In [1]: import numpy as np

In [2]: np.set_printoptions(suppress=True, linewidth=160)

In [3]: m1 = np.loadtxt("a.csv", delimiter=",")

In [4]: m1
Out[4]: 
array([[6., 1., 1., 1., 1., 1., 1., 1., 1., 1., 1., 1., 1., 1.],
       [1., 6., 1., 1., 1., 1., 1., 1., 1., 1., 1., 1., 1., 1.],
       [1., 1., 6., 1., 1., 1., 1., 1., 1., 1., 1., 1., 1., 1.],
       [1., 1., 1., 6., 1., 1., 1., 1., 1., 1., 1., 1., 1., 1.],
       [1., 1., 1., 1., 6., 1., 1., 1., 1., 1., 1., 1., 1., 1.],
       [1., 1., 1., 1., 1., 6., 1., 1., 1., 1., 1., 1., 1., 1.],
       [1., 1., 1., 1., 1., 1., 6., 1., 1., 1., 1., 1., 1., 1.],
       [1., 1., 1., 1., 1., 1., 1., 6., 1., 1., 1., 1., 1., 1.],
       [1., 1., 1., 1., 1., 1., 1., 1., 6., 1., 1., 1., 1., 1.],
       [1., 1., 1., 1., 1., 1., 1., 1., 1., 6., 1., 1., 1., 1.],
       [1., 1., 1., 1., 1., 1., 1., 1., 1., 1., 6., 1., 1., 1.],
       [1., 1., 1., 1., 1., 1., 1., 1., 1., 1., 1., 6., 1., 1.],
       [1., 1., 1., 1., 1., 1., 1., 1., 1., 1., 1., 1., 6., 1.],
       [1., 1., 1., 1., 1., 1., 1., 1., 1., 1., 1., 1., 1., 6.]])

In [5]: # symmetric

In [6]: x = np.ones(14)

In [7]: for _ in range(3):
   ...:     x = m1 @ x
   ...:     x /= np.linalg.norm(x)
   ...:     print(round(x @ m1 @ x, 2))
   ...: 
19.0
19.0
19.0

In [8]: x.round(2)
Out[8]: array([0.27, 0.27, 0.27, 0.27, 0.27, 0.27, 0.27, 0.27, 0.27, 0.27, 0.27, 0.27, 0.27, 0.27])

In [9]: np.round(np.linalg.eigvalsh(m1)[-1], 2)
Out[9]: np.float64(19.0)

In [10]: ev, vecs = np.linalg.eigh(m1)

In [11]: x = np.array([0, 3, -2, -1, 3, 3, -2, -2, 3, 1, 0, -1, 0, 0])

In [12]: (np.sign(vecs[:, -1].round(6)) == np.sign(vecs[0, -1].round(6))).astype(int)
Out[12]: array([1, 1, 1, 1, 1, 1, 1, 1, 1, 1, 1, 1, 1, 1])

In [13]: np.round(x @ m1 @ x / (x @ x), 2), round(ev[0], 2), ev[-1]
Out[13]: (np.float64(5.49), np.float64(5.0), np.float64(19.0))

In [14]: np.abs(m1).sum(axis=1).max(), np.abs(ev).max()
Out[14]: (np.float64(19.0), np.float64(19.0))

In [15]: other = np.linalg.inv(m1)

In [16]: np.round(np.linalg.cond(m1), 2)
Out[16]: np.float64(3.8)
